% python3 -q
>>> import numpy as np
>>> from numpy import linalg as LA
>>> np.set_printoptions(precision=3, suppress=True, linewidth=100, sign=" ")
>>> rd = lambda a: np.round(a, 3) + 0
>>> J = np.load("x.npy")
>>> rd(J)
array([[ 0.333,  0.083,  0.   ,  0.167,  0.167,  0.167,  0.083],
       [ 0.118,  0.235,  0.059,  0.176,  0.176,  0.059,  0.176],
       [ 0.182,  0.182,  0.182,  0.091,  0.182,  0.   ,  0.182],
       [ 0.   ,  0.429,  0.286,  0.143,  0.   ,  0.143,  0.   ],
       [ 0.154,  0.231,  0.077,  0.154,  0.231,  0.077,  0.077],
       [ 0.125,  0.125,  0.25 ,  0.125,  0.   ,  0.125,  0.25 ],
       [ 0.333,  0.167,  0.   ,  0.167,  0.167,  0.   ,  0.167]])
>>> W = np.array([[0, -3, -1],
...     [-2, 2, 0],
...     [3, -1, -3],
...     [-3, -1, -3],
...     [1, 0, 1],
...     [-2, 3, 0],
...     [1, 3, -3]])
>>> coef = np.array([2, -4, 5])
>>> H = np.maximum(J @ W + coef, 0)
>>> LA.matrix_rank(H)
np.int64(2)
>>> (H > 0).astype(int)
array([[ 1,  0,  1],
       [ 1,  0,  1],
       [ 1,  0,  1],
       [ 1,  0,  1],
       [ 1,  0,  1],
       [ 1,  0,  1],
       [ 1,  0,  1]])
>>> W2 = np.array([[0, -1, 2], [1, 1, 3], [3, -3, -2]])
>>> print((H @ W2).round(6).argmax(axis=1))
[ 0  0  0  0  0  0  0]
>>> rd(J @ np.ones(7))
array([ 1.,  1.,  1.,  1.,  1.,  1.,  1.])
>>> p = np.eye(7)[1]
>>> for _ in range(3):
...     p = p @ J
...     print(p.round(3))
... 
[ 0.118  0.235  0.059  0.176  0.176  0.059  0.176]
[ 0.171  0.229  0.103  0.156  0.142  0.08   0.12 ]
[ 0.174  0.216  0.108  0.152  0.14   0.085  0.124]
>>> rd(np.trace(J))
np.float64(1.416)
>>> J.inv()
Traceback (most recent call last):
  File "<python-input-17>", line 1, in <module>
    J.inv()
    ^^^^^
AttributeError: 'numpy.ndarray' object has no attribute 'inv'
>>> feats = np.loadtxt("arr.csv", delimiter=",")
>>> feats
array([[ 0.3  , -1.   ,  0.5  ,  0.7  ,  0.577, -0.1  ],
       [ 0.   , -1.   , -0.8  ,  0.5  , -0.011,  0.   ],
       [-2.1  ,  0.   ,  1.1  ,  0.2  , -4.179,  1.8  ],
       [ 3.3  , -1.2  , -2.2  , -0.1  ,  6.575, -0.6  ],
       [ 0.7  , -1.   ,  1.5  , -0.2  ,  1.406,  0.6  ],
       [ 0.3  ,  0.3  , -0.2  ,  0.1  ,  0.56 , -0.8  ],
       [-0.5  ,  0.2  , -0.5  , -0.3  , -1.026, -0.4  ],
       [ 1.6  , -0.5  , -1.   ,  0.3  ,  3.145,  0.8  ],
       [-1.3  ,  0.1  , -1.2  ,  1.5  , -2.662, -0.3  ],
       [-0.7  ,  0.8  ,  1.4  , -0.4  , -1.172,  0.9  ],
       [ 1.3  ,  1.7  ,  1.4  , -0.5  ,  2.564,  0.3  ],
       [ 1.7  ,  0.6  ,  1.4  ,  1.9  ,  3.517,  0.   ],
       [ 0.8  , -1.3  ,  0.1  , -0.7  ,  1.68 ,  0.4  ],
       [ 1.7  , -0.7  , -0.7  ,  1.6  ,  3.457, -2.   ],
       [ 0.7  , -0.1  ,  0.   ,  0.2  ,  1.446, -2.   ],
       [ 1.7  , -1.   , -2.4  , -0.9  ,  3.33 ,  0.1  ],
       [-0.7  , -0.6  ,  1.5  ,  2.2  , -1.416, -0.7  ],
       [-1.3  ,  0.6  , -0.7  ,  0.   , -2.635,  0.   ],
       [-1.6  ,  0.8  , -0.9  ,  0.5  , -3.337, -1.1  ],
       [ 0.   ,  0.5  , -0.1  ,  0.2  , -0.125,  1.   ],
       [-1.3  ,  0.5  ,  1.5  ,  0.9  , -2.488,  0.2  ],
       [-1.5  ,  1.4  ,  0.6  ,  0.7  , -3.092,  0.   ],
       [ 0.1  ,  0.3  ,  0.1  ,  2.2  ,  0.177, -0.3  ],
       [ 1.8  ,  0.2  ,  0.3  ,  2.9  ,  3.466,  1.2  ],
       [ 0.9  ,  0.8  ,  0.3  ,  0.   ,  1.789, -0.1  ],
       [-0.5  ,  0.8  , -2.1  ,  0.5  , -1.163,  1.3  ],
       [ 1.2  , -0.1  , -1.2  ,  0.5  ,  2.416,  0.1  ],
       [-0.5  ,  1.   , -0.2  ,  0.2  , -0.853, -1.2  ],
       [ 0.7  ,  0.3  , -2.2  , -0.2  ,  1.426, -0.8  ]])
>>> proj = feats @ LA.solve(feats.T @ feats, feats.T)
>>> np.allclose(proj @ proj, proj)
True
>>> rng = np.random.default_rng(4130)
>>> labels = rng.permutation(6)
>>> out = feats[:, labels] * rng.choice([-1, 1], 6)
>>> print(out)
[[ 0.3    0.577 -0.7   -0.1    0.5    1.   ]
 [ 0.    -0.011 -0.5    0.    -0.8    1.   ]
 [-2.1   -4.179 -0.2    1.8    1.1   -0.   ]
 [ 3.3    6.575  0.1   -0.6   -2.2    1.2  ]
 [ 0.7    1.406  0.2    0.6    1.5    1.   ]
 [ 0.3    0.56  -0.1   -0.8   -0.2   -0.3  ]
 [-0.5   -1.026  0.3   -0.4   -0.5   -0.2  ]
 [ 1.6    3.145 -0.3    0.8   -1.     0.5  ]
 [-1.3   -2.662 -1.5   -0.3   -1.2   -0.1  ]
 [-0.7   -1.172  0.4    0.9    1.4   -0.8  ]
 [ 1.3    2.564  0.5    0.3    1.4   -1.7  ]
 [ 1.7    3.517 -1.9    0.     1.4   -0.6  ]
 [ 0.8    1.68   0.7    0.4    0.1    1.3  ]
 [ 1.7    3.457 -1.6   -2.    -0.7    0.7  ]
 [ 0.7    1.446 -0.2   -2.     0.     0.1  ]
 [ 1.7    3.33   0.9    0.1   -2.4    1.   ]
 [-0.7   -1.416 -2.2   -0.7    1.5    0.6  ]
 [-1.3   -2.635 -0.     0.    -0.7   -0.6  ]
 [-1.6   -3.337 -0.5   -1.1   -0.9   -0.8  ]
 [ 0.    -0.125 -0.2    1.    -0.1   -0.5  ]
 [-1.3   -2.488 -0.9    0.2    1.5   -0.5  ]
 [-1.5   -3.092 -0.7    0.     0.6   -1.4  ]
 [ 0.1    0.177 -2.2   -0.3    0.1   -0.3  ]
 [ 1.8    3.466 -2.9    1.2    0.3   -0.2  ]
 [ 0.9    1.789 -0.    -0.1    0.3   -0.8  ]
 [-0.5   -1.163 -0.5    1.3   -2.1   -0.8  ]
 [ 1.2    2.416 -0.5    0.1   -1.2    0.1  ]
 [-0.5   -0.853 -0.2   -1.2   -0.2   -1.   ]
 [ 0.7    1.426  0.2   -0.8   -2.2   -0.3  ]]
>>> U, _, Vt = LA.svd(feats.T @ out)
>>> rd(U @ Vt)
array([[ 1.,  0.,  0.,  0.,  0.,  0.],
       [ 0.,  0.,  0.,  0.,  0., -1.],
       [ 0.,  0.,  0.,  0.,  1.,  0.],
       [ 0.,  0., -1.,  0.,  0.,  0.],
       [ 0.,  1.,  0.,  0.,  0.,  0.],
       [ 0.,  0.,  0.,  1.,  0.,  0.]])
>>> labels
array([ 0,  4,  3,  5,  2,  1])
>>> rd(LA.lstsq(feats, out)[0])
array([[ 1.,  0.,  0.,  0.,  0.,  0.],
       [ 0.,  0.,  0.,  0.,  0., -1.],
       [ 0.,  0.,  0.,  0.,  1.,  0.],
       [ 0.,  0., -1.,  0.,  0.,  0.],
       [ 0.,  1.,  0.,  0.,  0.,  0.],
       [ 0.,  0.,  0.,  1.,  0.,  0.]])
